$ python -q
>>> import numpy as np
>>> from numpy import linalg as LA
>>> np.set_printoptions(precision=2, suppress=True, linewidth=120, sign=" ")
>>> other = np.array([[1, 1], [1, -1]])
>>> rng = np.random.default_rng(8386)
>>> feats = np.kron(other, np.kron(other, other))[rng.permutation(8)][:3]
>>> feats
array([[ 1,  1,  1,  1,  1,  1,  1,  1],
       [ 1,  1,  1,  1, -1, -1, -1, -1],
       [ 1, -1, -1,  1, -1,  1,  1, -1]])
>>> def softmax(z):
...     e = np.exp(z - z.max(axis=-1, keepdims=True))
...     return e / e.sum(axis=-1, keepdims=True)
... 
>>> softmax(feats[2] + 2)
array([ 0.22,  0.03,  0.03,  0.22,  0.03,  0.22,  0.22,  0.03])
>>> att = feats @ feats.T / np.sqrt(8)
>>> softmax(att + np.triu(np.full(att.shape, -np.inf), 1))
array([[ 1.  ,  0.  ,  0.  ],
       [ 0.06,  0.94,  0.  ],
       [ 0.05,  0.05,  0.89]])
>>> softmax(att)[2] @ feats
array([ 1.  , -0.79, -0.79,  1.  , -0.89,  0.89,  0.89, -0.89])
>>> softmax(att).round(6).argmax(axis=1)
array([ 0,  1,  2])
>>> x = np.array([0, 1, 3, -2, 3, 3, -2, -2])
>>> (feats * x).sum(axis=1)
array([ 4,  0, -6])
>>> (feats @ x).argmax()
np.int64(0)
>>> feats @ x
array([ 4,  0, -6])
>>> x = np.array([0, 0, 0, 0, 2, 0, 1, 0])
>>> h = np.maximum(feats @ x, 0)
>>> feats * (h > 1e-9)[:, None]
array([[ 1,  1,  1,  1,  1,  1,  1,  1],
       [ 0,  0,  0,  0,  0,  0,  0,  0],
       [ 0,  0,  0,  0,  0,  0,  0,  0]])
>>> feats.T @ h
array([ 3,  3,  3,  3,  3,  3,  3,  3])
>>> h
array([ 3,  0,  0])
>>> Z = np.sign(np.array([[1, 0, 3, 5], [2, 1, 5, 4], [2, 4, 2, 3], [5, 3, 5, 2]]))
>>> other = (np.tril(Z, -1) + np.eye(4)) @ (np.triu(Z, 1) + np.eye(4))
>>> evals = np.array([0, 0, 0, 3])
>>> m1 = np.rint(other * evals @ LA.inv(other)) + 0
>>> m1
array([[  0.,   0.,  -3.,   3.],
       [  0.,   0.,  -6.,   6.],
       [  0.,   0.,  -9.,   9.],
       [  0.,   0., -12.,  12.]])
>>> np.round(LA.eigvals(m1).sum().real, 2)
np.float64(3.0)
>>> np.round(LA.det(2 * m1), 2), round(LA.det(m1), 2)
(np.float64(0.0), np.float64(0.0))
>>> mat = np.load("m.npy")
>>> mat
array([[  0,   1,   0,   0],
       [  2,  -2,   0,   0],
       [  0,  -1,   0,  -5],
       [ -2,   2, -10,  10]])
>>> x = np.array([0, 2, 3, 0])
>>> target = mat @ x
>>> b, lr = np.zeros(4), 1 / LA.norm(mat, 2) ** 2
>>> for i in range(10):
...     b -= lr * mat.T @ (mat @ b - target)
...     if i % 2 == 0: print(i, round(LA.norm(mat @ b - target), 2))
... 
0 9.67
2 8.74
4 7.9
6 7.15
8 6.47
>>> b
array([ 0.02,  0.33,  1.92, -0.6 ])
>>> round(float(LA.cond(mat)), 2)
22.22
>>> idx = rng.permutation(4)
>>> other = mat[:, idx] * rng.choice([-1, 1], 4)
>>> other
array([[  0,   0,   0,   1],
       [ -2,   0,   0,  -2],
       [  0,   5,   0,  -1],
       [  2, -10, -10,   2]])
>>> left, _, vt = LA.svd(mat.T @ other)
>>> np.round(left @ vt, 2) + 0
array([[-1.,  0.,  0.,  0.],
       [ 0.,  0.,  0.,  1.],
       [ 0.,  0.,  1.,  0.],
       [ 0., -1.,  0.,  0.]])
>>> idx
array([ 0,  3,  2,  1])
>>> q, evecs = LA.qr(mat[:, :3])[0], LA.qr(mat[:, 3:])[0]
>>> sig = LA.svd(q.T @ evecs, compute_uv=False)
>>> (sig > 0.9).sum()
np.int64(1)
>>> sig
array([ 0.95])
>>> other = np.array([[2, 3, 5], [1, 3, 4], [1, 2, 0], [1, 1, 5]])
>>> LA.matrix_rank(mat @ other)
np.int64(3)
>>> np.vstack([mat, other.T]).shape
(7, 4)
>>> LA.matrix_rank(np.vstack([mat, other.T]))
np.int64(4)
>>> mat @ other
array([[  1,   3,   4],
       [  2,   0,   2],
       [ -6,  -8, -29],
       [ -2, -10,  48]])
>>> np.einsum("ik,kj->ij", mat, other)
array([[  1,   3,   4],
       [  2,   0,   2],
       [ -6,  -8, -29],
       [ -2, -10,  48]])
>>> other.T @ mat.T
array([[  1,   2,  -6,  -2],
       [  3,   0,  -8, -10],
       [  4,   2, -29,  48]])
>>> np.unravel_index(np.abs(mat).argmax(), mat.shape)
(np.int64(3), np.int64(2))
>>> mat.shape
(4, 4)
>>> np.diff(mat, axis=0)
array([[  2,  -3,   0,   0],
       [ -2,   1,   0,  -5],
       [ -2,   3, -10,  15]])
>>> np.count_nonzero(mat)
np.int64(9)
>>> LA.svd(mat, compute_uv=False)
array([ 14.9 ,   3.49,   2.86,   0.67])
>>> mat - mat[0]
array([[  0,   0,   0,   0],
       [  2,  -3,   0,   0],
       [  0,  -2,   0,  -5],
       [ -2,   1, -10,  10]])
>>> mat.sum(axis=0)
array([  0,   0, -10,   5])
>>> LA.matrix_rank(mat)
np.int64(4)
>>> np.abs(mat).max()
np.int64(10)
>>> data = np.array([[5, 5, 0, 3], [1, 2, 3, 5], [4, 4, 0, 3]])
>>> data[1] = data[0]
>>> data
array([[ 5,  5,  0,  3],
       [ 5,  5,  0,  3],
       [ 4,  4,  0,  3]])
>>> left, sig, vt = LA.svd(data)
>>> sig.round(2) + 0
array([ 12.6 ,   0.48,   0.  ])
>>> other = left[:, :2] @ np.diag(sig[:2]) @ vt[:2]
>>> round(float(LA.norm(data - other) / LA.norm(data)), 2)
0.0
>>> LA.matrix_rank(other)
np.int64(2)
>>> left, sig, vt = LA.svd(data)
>>> evecs = vt[:(sig > 1e-8).sum()]
>>> x = data[1] + 3 * data[0] + rng.integers(2) * np.eye(4)[2]
>>> x
array([ 20.,  20.,   0.,  12.])
>>> LA.matrix_rank(np.vstack([data, x]))
np.int64(2)
>>> round(float(LA.norm(x - evecs.T @ evecs @ x)), 2)
0.0
>>> np.diag(evecs.T @ evecs)
array([ 0.5,  0.5,  0. ,  1. ])
>>> J = np.load("x.npy")
>>> J
array([[ 1,  0,  4],
       [-1, -1, -1],
       [-3, -5,  3]])
>>> left, sig, vt = LA.svd(J)
>>> np.argmax(sig[:-1] / (sig[1:] + 1e-6)) + 1
np.int64(2)
>>> other = left[:, :2] @ np.diag(sig[:2]) @ vt[:2]
>>> LA.matrix_rank(J, rtol=0.05)
np.int64(2)
>>> round(float(LA.norm(J - other) / LA.norm(J)), 2)
0.0
>>> np.round(LA.norm(J - other, 2), 2), round(sig[2], 2)
(np.float64(0.0), np.float64(0.0))
>>> other = np.array([[3, 2], [3, 2]])
>>> Z = np.kron(other, J)
>>> Z.shape
(6, 6)
>>> LA.matrix_rank(Z)
np.int64(2)
>>> round(float(LA.norm(Z, 2)), 2), round(LA.norm(other, 2) * LA.norm(J, 2), 2)
(34.61, np.float64(34.61))
>>> q = mat.astype(float).copy()
>>> for j in range(4):
...     q[:, j] -= q[:, :j] @ (q[:, :j].T @ q[:, j])
...     q[:, j] /= LA.norm(q[:, j])
... 
>>> q.round(2) + 0
array([[ 0.  ,  0.71,  0.  , -0.71],
       [ 0.71,  0.  , -0.71,  0.  ],
       [ 0.  , -0.71,  0.  , -0.71],
       [-0.71,  0.  , -0.71,  0.  ]])
>>> np.round(q.T @ mat, 2) + 0
array([[ 2.83, -2.83,  7.07, -7.07],
       [ 0.  ,  1.41,  0.  ,  3.54],
       [ 0.  ,  0.  ,  7.07, -7.07],
       [ 0.  ,  0.  ,  0.  ,  3.54]])
>>> u, r1 = J[2], J[0]
>>> u @ r1
np.int64(9)
>>> pr = (u @ r1) / (u @ u) * u
>>> pr
array([-0.63, -1.05,  0.63])
>>> np.outer(u, r1)
array([[ -3,   0, -12],
       [ -5,   0, -20],
       [  3,   0,  12]])
>>> np.round((r1 - pr) @ u, 2)
np.float64(-0.0)
>>> round(float(LA.det(2 * J)), 2), round(float(LA.det(J)), 2)
(-0.0, -0.0)
>>> np.round(np.poly(J), 2) + 0
array([ 1., -3.,  6.,  0.])
>>> F = np.load("out10.npy")
>>> F
array([[ 0.91, -1.94,  1.03],
       [ 1.07, -2.13,  1.08],
       [ 1.04, -1.89,  1.09],
       [ 2.02, -0.15,  0.9 ],
       [ 1.93, -0.01,  1.08],
       [ 2.16, -0.06,  1.02],
       [ 0.93,  1.1 ,  0.04],
       [ 1.15,  0.83,  0.22],
       [ 1.03,  1.04,  0.08]])
>>> round(float(LA.norm(F, 2)), 2)
5.21
>>> LA.norm(F, axis=1).argmax()
np.int64(1)
>>> LA.norm(F, axis=1)
array([ 2.38,  2.62,  2.42,  2.22,  2.21,  2.39,  1.44,  1.44,  1.47])
>>> round(F[5] @ F[7], 2)
np.float64(2.66)
>>> round(LA.norm(F, 1), 2), np.round(LA.norm(F, np.inf), 2)
(np.float64(12.24), np.float64(4.28))
>>> q, evecs = LA.qr(F[:, :1])[0], LA.qr(F[:, 1:])[0]
>>> sig = LA.svd(q.T @ evecs, compute_uv=False)
>>> round(float(LA.norm(q @ q.T - evecs @ evecs.T, 2)), 2)
1.0
>>> (sig > 0.9).sum()
np.int64(1)
>>> A = np.array([[1, 1, 2, -2], [1, 0, 2, -3], [3, -3, 0, 0]])
>>> other = A[0, 0] * A[1:] - np.outer(A[1:, 0], A[0])
>>> other
array([[ 0, -1,  0, -1],
       [ 0, -6, -6,  6]])
>>> LA.matrix_rank(other), LA.matrix_rank(A)
(np.int64(2), np.int64(3))
>>> X = np.load("case5.npy")
>>> X
array([[ 2,  1, -2, -1],
       [-1,  2,  1, -2],
       [-2, -1,  2,  1],
       [ 1, -2, -1,  2]])
>>> # rank 2
>>> np.round(LA.norm(X, 2) / LA.norm(X), 2)
np.float64(0.71)
>>> LA.matrix_rank(X, rtol=0.1)
np.int64(2)
>>> np.einsum("ii->", X)
np.int64(8)
>>> np.round(np.poly(X), 2) + 0
array([ 1., -8., 20.,  0.,  0.])
>>> np.einsum("ij,ji->", X, X)
np.int64(24)
>>> proj = np.triu(np.array([[7, 8, 2, -7], [-8, 9, 1, 9], [4, 7, -5, 9], [2, -3, 7, 4]]), 1) + np.eye(4)
>>> other = proj @ X @ LA.inv(proj)
>>> round(float(LA.det(other)), 2)
0.0
>>> other
array([[ -17.,  165., -114., -607.],
       [   6.,  -65.,   47.,  221.],
       [   7.,  -75.,   54.,  257.],
       [   1.,  -10.,    7.,   36.]])
>>> LA.matrix_rank(other)
np.int64(2)
>>> np.round(np.poly(other), 2) + 0
array([ 1., -8., 20.,  0.,  0.])
